$ python -q
>>> import numpy as np
>>> np.set_printoptions(suppress=True, linewidth=140)
>>> mat = np.array([[-40, -3, 0], [-4, -18, -3], [0, -2, 22]])
>>> ev, evecs = np.linalg.eig(mat)
>>> np.round(np.sort(np.linalg.eigvals(mat.T)), 2)
array([-40.53, -17.62,  22.15])
>>> print(round(np.prod(ev), 2))
15816.0
>>> np.round(mat @ evecs[:, 0] - ev[0] * evecs[:, 0], 2) + 0
array([0., 0., 0.])
>>> def softmax(z):
...     e = np.exp(z - z.max(axis=-1, keepdims=True))
...     return e / e.sum(axis=-1, keepdims=True)
... 
>>> np.round(softmax(mat).sum(axis=1), 2)
array([1., 1., 1.])
>>> np.round(softmax(mat[1]), 2) + 0
array([0.27, 0.  , 0.73])
>>> S = mat @ mat.T / np.sqrt(3)
>>> np.round(softmax(S), 2) + 0
array([[1., 0., 0.],
       [0., 1., 0.],
       [0., 0., 1.]])
>>> W2 = np.array([[-2, 2, -1], [0, 1, -1], [-2, 1, -1]])
>>> X = np.repeat(W2, 20 // 3, axis=0)
>>> rng = np.random.default_rng(4952)
>>> X = X + 0.1 * rng.normal(size=X.shape)
>>> X.round(2)
array([[-2.01,  2.01, -1.07],
       [-2.11,  2.  , -0.98],
       [-2.09,  2.05, -1.02],
       [-1.93,  2.1 , -0.94],
       [-2.05,  2.13, -1.16],
       [-2.03,  2.  , -1.  ],
       [ 0.04,  0.99, -1.06],
       [-0.16,  1.11, -0.98],
       [-0.11,  1.02, -0.89],
       [-0.03,  0.76, -1.14],
       [-0.06,  1.1 , -1.12],
       [ 0.04,  1.13, -0.89],
       [-1.92,  0.85, -1.09],
       [-2.13,  1.02, -0.96],
       [-2.11,  1.02, -1.01],
       [-1.86,  1.07, -1.13],
       [-1.78,  0.91, -0.97],
       [-2.  ,  0.98, -1.17]])
>>> x = np.array([5, 3, 2])
>>> print(np.linalg.norm(X @ x) <= np.linalg.norm(X, 2) * np.linalg.norm(x) + 1e-9)
True
>>> np.sign((X @ x).round(6))
array([-1., -1., -1., -1., -1., -1.,  1.,  1.,  1., -1.,  1.,  1., -1., -1., -1., -1., -1., -1.])
>>> print(np.round(X @ np.eye(3)[2], 2))
[-1.07 -0.98 -1.02 -0.94 -1.16 -1.   -1.06 -0.98 -0.89 -1.14 -1.12 -0.89 -1.09 -0.96 -1.01 -1.13 -0.97 -1.17]
>>> M2 = X / np.linalg.norm(X, axis=1, keepdims=True)
>>> G = M2 @ M2.T
>>> np.round(np.linalg.norm(M2, axis=1), 2)
array([1., 1., 1., 1., 1., 1., 1., 1., 1., 1., 1., 1., 1., 1., 1., 1., 1., 1.])
>>> print((G - 2 * np.eye(18)).round(6).argmax(axis=1))
[ 5  2  5  5  0  2 10  8  7  6  6  8 17 14 13 16 17 12]
>>> Xs = (X - X.mean(axis=0)) / X.std(axis=0)
>>> print(np.argwhere(np.abs(Xs) > 2))
[]
>>> np.round(Xs.std(axis=0), 2)
array([1., 1., 1.])
>>> c = np.linalg.lstsq(np.delete(Xs, 0, axis=1), Xs[:, 0])[0]
>>> np.abs(c).argmax()
np.int64(0)
>>> np.round(1 - np.var(Xs[:, 0] - np.delete(Xs, 0, axis=1) @ c), 2)
np.float64(0.27)
>>> F = np.load("mat.npy")
>>> print(F)
[[ -4   0 -14   4   0  14]
 [ -6 -16 -16   6  16  16]
 [ -6  -8 -10   6   8  10]
 [  0   0   0  -6   0 -21]
 [  0   0   0  -9 -24 -24]
 [  0   0   0  -9 -12 -15]]
>>> u = np.array([-1, 3])
>>> np.convolve(F[4], u)
array([  0,   0,   0,   9,  -3, -48, -72])
>>> print(np.cross(F[4, :3], F[5, :3]))
[0 0 0]
>>> np.correlate(F[4], F[5], "full")
array([  0,   0,   0, 135, 468, 729, 504, 216,   0,   0,   0])
>>> x = np.array([-6, -4, -3, 5, -4, 7])
>>> rhs = F @ x
>>> print(rhs)
[ 184  226  166 -177 -117 -102]
>>> print(np.round(np.linalg.solve(F, F[:, 0]), 2) + 0)
[1. 0. 0. 0. 0. 0.]
>>> np.round(np.linalg.solve(F, rhs + F[:, 1]), 2)
array([-6., -3., -3.,  5., -4.,  7.])
>>> np.round(np.linalg.solve(F, 4 * rhs), 2)
array([-24., -16., -12.,  20., -16.,  28.])
>>> u, v = F[1], F[5]
>>> u @ v
np.int64(-486)
>>> p = (u @ v) / (u @ u) * u
>>> round((v - p) @ u, 2)
np.float64(-0.0)
>>> round(float(np.linalg.norm(u + v) ** 2 + np.linalg.norm(u - v) ** 2), 2)
3092.0
>>> Q = mat.astype(float).copy()
>>> for j in range(3):
...     Q[:, j] -= Q[:, :j] @ (Q[:, :j].T @ Q[:, j])
...     Q[:, j] /= np.linalg.norm(Q[:, j])
... 
>>> np.round(Q.T @ mat, 2) + 0
array([[40.2 ,  4.78,  0.3 ],
       [ 0.  , 17.73,  0.48],
       [ 0.  ,  0.  , 22.2 ]])
>>> Q.round(2)
array([[-1.  ,  0.1 ,  0.01],
       [-0.1 , -0.99, -0.11],
       [ 0.  , -0.11,  0.99]])
>>> t = np.deg2rad(72)
>>> E = np.eye(4)
>>> E[np.ix_([0, 2], [0, 2])] = [[np.cos(t), -np.sin(t)], [np.sin(t), np.cos(t)]]
>>> print(E.round(2))
[[ 0.31  0.   -0.95  0.  ]
 [ 0.    1.    0.    0.  ]
 [ 0.95  0.    0.31  0.  ]
 [ 0.    0.    0.    1.  ]]
>>> x = np.array([0, 2, -2, -1])
>>> rhs = E @ x
>>> c, lr = np.zeros(4), 1 / np.linalg.norm(E, 2) ** 2
>>> for i in range(15):
...     c -= lr * E.T @ (E @ c - rhs)
...     if i % 5 == 0: print(i, round(np.linalg.norm(E @ c - rhs), 2))
... 
0 0.0
5 0.0
10 0.0
>>> c.round(2) + 0
array([ 0.,  2., -2., -1.])
>>> u, v = E[2], E[3]
>>> print(np.round(u @ u, 2))
1.0
>>> p = (u @ v) / (u @ u) * u
>>> v - p
array([0., 0., 0., 1.])
>>> print(np.round(np.linalg.norm(u + v) ** 2 + np.linalg.norm(u - v) ** 2, 2))
4.0
>>> M2 = np.linalg.inv(E)
>>> M2.round(2)
array([[ 0.31,  0.  ,  0.95,  0.  ],
       [ 0.  ,  1.  ,  0.  ,  0.  ],
       [-0.95, -0.  ,  0.31, -0.  ],
       [ 0.  ,  0.  ,  0.  ,  1.  ]])
>>> (np.abs(M2) > 1e-9).astype(int)
array([[1, 0, 1, 0],
       [0, 1, 0, 0],
       [1, 0, 1, 0],
       [0, 0, 0, 1]])
>>> np.round(np.linalg.inv(M2), 2)
array([[ 0.31, -0.  , -0.95, -0.  ],
       [ 0.  ,  1.  ,  0.  ,  0.  ],
       [ 0.95,  0.  ,  0.31,  0.  ],
       [ 0.  ,  0.  ,  0.  ,  1.  ]])
>>> np.round(np.linalg.det(E) * M2, 2)
array([[ 0.31,  0.  ,  0.95,  0.  ],
       [ 0.  ,  1.  ,  0.  ,  0.  ],
       [-0.95, -0.  ,  0.31, -0.  ],
       [ 0.  ,  0.  ,  0.  ,  1.  ]])
>>> round(np.linalg.det(E) * np.linalg.det(M2), 2)
np.float64(1.0)
>>> np.allclose(M2 @ M2.T, M2.T @ M2)
True
>>> np.allclose(M2, M2.T)
False
>>> np.round(np.linalg.matrix_power(M2, 2), 2)
array([[-0.81,  0.  ,  0.59,  0.  ],
       [ 0.  ,  1.  ,  0.  ,  0.  ],
       [-0.59,  0.  , -0.81,  0.  ],
       [ 0.  ,  0.  ,  0.  ,  1.  ]])
>>> round(float(np.linalg.det(M2)), 2)
1.0
>>> print(round(float(np.linalg.det(E.T)), 2))
1.0
>>> np.round(np.poly(E), 2)
array([ 1.  , -2.62,  3.24, -2.62,  1.  ])
>>> print(np.round(np.linalg.det(E[::-1]), 2))
1.0
>>> M = np.loadtxt("x.csv", delimiter=",")
>>> M
array([[1.  , 0.5 , 0.25],
       [0.5 , 1.  , 0.5 ],
       [0.25, 0.5 , 1.  ]])
>>> M2 = mat + rng.integers(-2, 3, (3, 1)) @ rng.integers(-2, 3, (1, 3))
>>> M2
array([[-39,  -4,  -1],
       [ -4, -18,  -3],
       [ -2,   0,  24]])
>>> print(np.round(np.linalg.svd(M2 - mat, compute_uv=False), 2) + 0)
[3.87 0.   0.  ]
>>> print(np.linalg.matrix_rank(M2 - mat, tol=1e-8))
1
>>> np.abs(M2 - mat).sum(axis=1)
array([3, 0, 6])
>>> M2 - mat
array([[ 1, -1, -1],
       [ 0,  0,  0],
       [-2,  2,  2]])
>>> m1 = np.load("w.npy")
>>> print(m1)
[[ 0.  0. -1.  2.]
 [ 0.  0. -1.  0.]
 [-1. -1.  0.  0.]
 [ 2.  0.  0.  0.]]
>>> ev, evecs = np.linalg.eigh(m1)
>>> x = np.array([1, 2, 0, -2])
>>> np.abs(m1).sum(axis=1).max(), np.round(np.abs(ev).max(), 2)
(np.float64(3.0), np.float64(2.29))
>>> print(np.round(np.linalg.eigvalsh(m1[1:, 1:]), 2))
[-1.  0.  1.]
>>> x @ m1 @ x
np.float64(-8.0)
>>> np.round(evecs * np.maximum(ev, 0) @ evecs.T, 2) + 0
array([[ 1.11,  0.16, -0.5 ,  1.  ],
       [ 0.16,  0.47, -0.5 ,  0.  ],
       [-0.5 , -0.5 ,  0.63, -0.32],
       [ 1.  ,  0.  , -0.32,  0.95]])
>>> M2 = m1 + rng.integers(-2, 3, (4, 2)) @ rng.integers(-2, 3, (2, 4))
>>> M2
array([[-2.,  0., -1.,  2.],
       [-2., -8.,  3., -8.],
       [-3., -3.,  1., -2.],
       [ 0., -6.,  3., -6.]])
>>> np.abs(M2 - m1).sum(axis=1)
array([ 2., 22.,  7., 17.])
>>> t = np.deg2rad(30)
>>> A = np.eye(3)
>>> A[np.ix_([2, 0], [2, 0])] = [[np.cos(t), -np.sin(t)], [np.sin(t), np.cos(t)]]
>>> A.round(2)
array([[ 0.87,  0.  ,  0.5 ],
       [ 0.  ,  1.  ,  0.  ],
       [-0.5 ,  0.  ,  0.87]])
>>> t = np.radians(15)
>>> Rm = np.eye(3)
>>> Rm[2, 2] = Rm[0, 0] = np.cos(t)
>>> Rm[2, 0], Rm[0, 2] = -np.sin(t), np.sin(t)
>>> Rm.round(2)
array([[ 0.97,  0.  ,  0.26],
       [ 0.  ,  1.  ,  0.  ],
       [-0.26,  0.  ,  0.97]])
>>> M2 = A @ Rm.T
>>> round(float(np.linalg.det(Rm)), 2), round(np.trace(Rm), 2)
(1.0, np.float64(2.93))
>>> M2.round(2)
array([[ 0.97,  0.  ,  0.26],
       [ 0.  ,  1.  ,  0.  ],
       [-0.26,  0.  ,  0.97]])
>>> np.allclose(A @ A.T, M2 @ M2.T)
True
>>> x = np.array([1, 1, 2])
>>> rhs = A @ x
>>> rhs.round(2)
array([1.87, 1.  , 1.23])
>>> print(np.round(np.linalg.solve(A, 2 * rhs), 2))
[2. 2. 4.]
>>> np.round(np.linalg.solve(A, rhs), 2)
array([1., 1., 2.])
>>> W0 = np.vander(np.arange(4) - 3, 4, increasing=True)
>>> W0
array([[  1,  -3,   9, -27],
       [  1,  -2,   4,  -8],
       [  1,  -1,   1,  -1],
       [  1,   0,   0,   0]])
>>> print((W0 + W0.T) / 2)
[[  1.   -1.    5.  -13. ]
 [ -1.   -2.    1.5  -4. ]
 [  5.    1.5   1.   -0.5]
 [-13.   -4.   -0.5   0. ]]
>>> (W0 - W0.T) / 2
array([[  0. ,  -2. ,   4. , -14. ],
       [  2. ,   0. ,   2.5,  -4. ],
       [ -4. ,  -2.5,   0. ,  -0.5],
       [ 14. ,   4. ,   0.5,   0. ]])
>>> np.trace(W0)
np.int64(0)
>>> np.allclose(W0, W0.T)
False
